In [1]: import numpy as np

In [2]: import numpy.linalg as la

In [3]: np.set_printoptions(precision=2, suppress=True, linewidth=100)

In [4]: F = np.loadtxt("out1.csv", delimiter=",")

In [5]: F
Out[5]: 
array([[ 9.,  8.,  0.,  0.,  0.,  0.],
       [ 2.,  9.,  0.,  0.,  0.,  0.],
       [ 2., -8.,  0.,  0.,  0.,  0.],
       [ 0.,  0.,  9.,  8.,  0.,  0.],
       [ 0.,  0.,  2.,  9.,  0.,  0.],
       [ 0.,  0.,  2., -8.,  0.,  0.],
       [ 0.,  0.,  0.,  0.,  9.,  8.],
       [ 0.,  0.,  0.,  0.,  2.,  9.],
       [ 0.,  0.,  0.,  0.,  2., -8.]])

In [6]: t = np.radians(90)

In [7]: Rm = np.eye(6)

In [8]: Rm[1, 1] = Rm[0, 0] = np.cos(t)

In [9]: Rm[1, 0], Rm[0, 1] = -np.sin(t), np.sin(t)

In [10]: Rm.round(2) + 0
Out[10]: 
array([[ 0.,  1.,  0.,  0.,  0.,  0.],
       [-1.,  0.,  0.,  0.,  0.,  0.],
       [ 0.,  0.,  1.,  0.,  0.,  0.],
       [ 0.,  0.,  0.,  1.,  0.,  0.],
       [ 0.,  0.,  0.,  0.,  1.,  0.],
       [ 0.,  0.,  0.,  0.,  0.,  1.]])

In [11]: M2 = F @ Rm.T

In [12]: np.abs(M2 - F).max(axis=0)
Out[12]: array([10., 17.,  0.,  0.,  0.,  0.])

In [13]: np.allclose(F @ F.T, M2 @ M2.T)
Out[13]: True

In [14]: M2
Out[14]: 
array([[ 8., -9.,  0.,  0.,  0.,  0.],
       [ 9., -2.,  0.,  0.,  0.,  0.],
       [-8., -2.,  0.,  0.,  0.,  0.],
       [ 0.,  0.,  9.,  8.,  0.,  0.],
       [ 0.,  0.,  2.,  9.,  0.,  0.],
       [ 0.,  0.,  2., -8.,  0.,  0.],
       [ 0.,  0.,  0.,  0.,  9.,  8.],
       [ 0.,  0.,  0.,  0.,  2.,  9.],
       [ 0.,  0.,  0.,  0.,  2., -8.]])

In [15]: K = np.load("mat.npy")

In [16]: K
Out[16]: 
array([[ 5,  4, -5],
       [ 2, -4,  0],
       [ 3,  2,  0],
       [ 0,  4, -4]])

In [17]: C2 = F.T @ F

In [18]: (F @ F.T).shape
Out[18]: (9, 9)

In [19]: np.diag(C2)
Out[19]: array([ 89., 209.,  89., 209.,  89., 209.])

In [20]: la.matrix_rank(C2)
Out[20]: np.int64(6)

In [21]: q, Rm = la.qr(F)

In [22]: np.allclose(Rm.T @ Rm, F.T @ F)
Out[22]: True

In [23]: np.round(q @ Rm, 2) + 0
Out[23]: 
array([[ 9.,  8.,  0.,  0.,  0.,  0.],
       [ 2.,  9.,  0.,  0.,  0.,  0.],
       [ 2., -8.,  0.,  0.,  0.,  0.],
       [ 0.,  0.,  9.,  8.,  0.,  0.],
       [ 0.,  0.,  2.,  9.,  0.,  0.],
       [ 0.,  0.,  2., -8.,  0.,  0.],
       [ 0.,  0.,  0.,  0.,  9.,  8.],
       [ 0.,  0.,  0.,  0.,  2.,  9.],
       [ 0.,  0.,  0.,  0.,  2., -8.]])

In [24]: np.abs(np.diag(Rm))
Out[24]: array([ 9.43, 12.14,  9.43, 12.14,  9.43, 12.14])
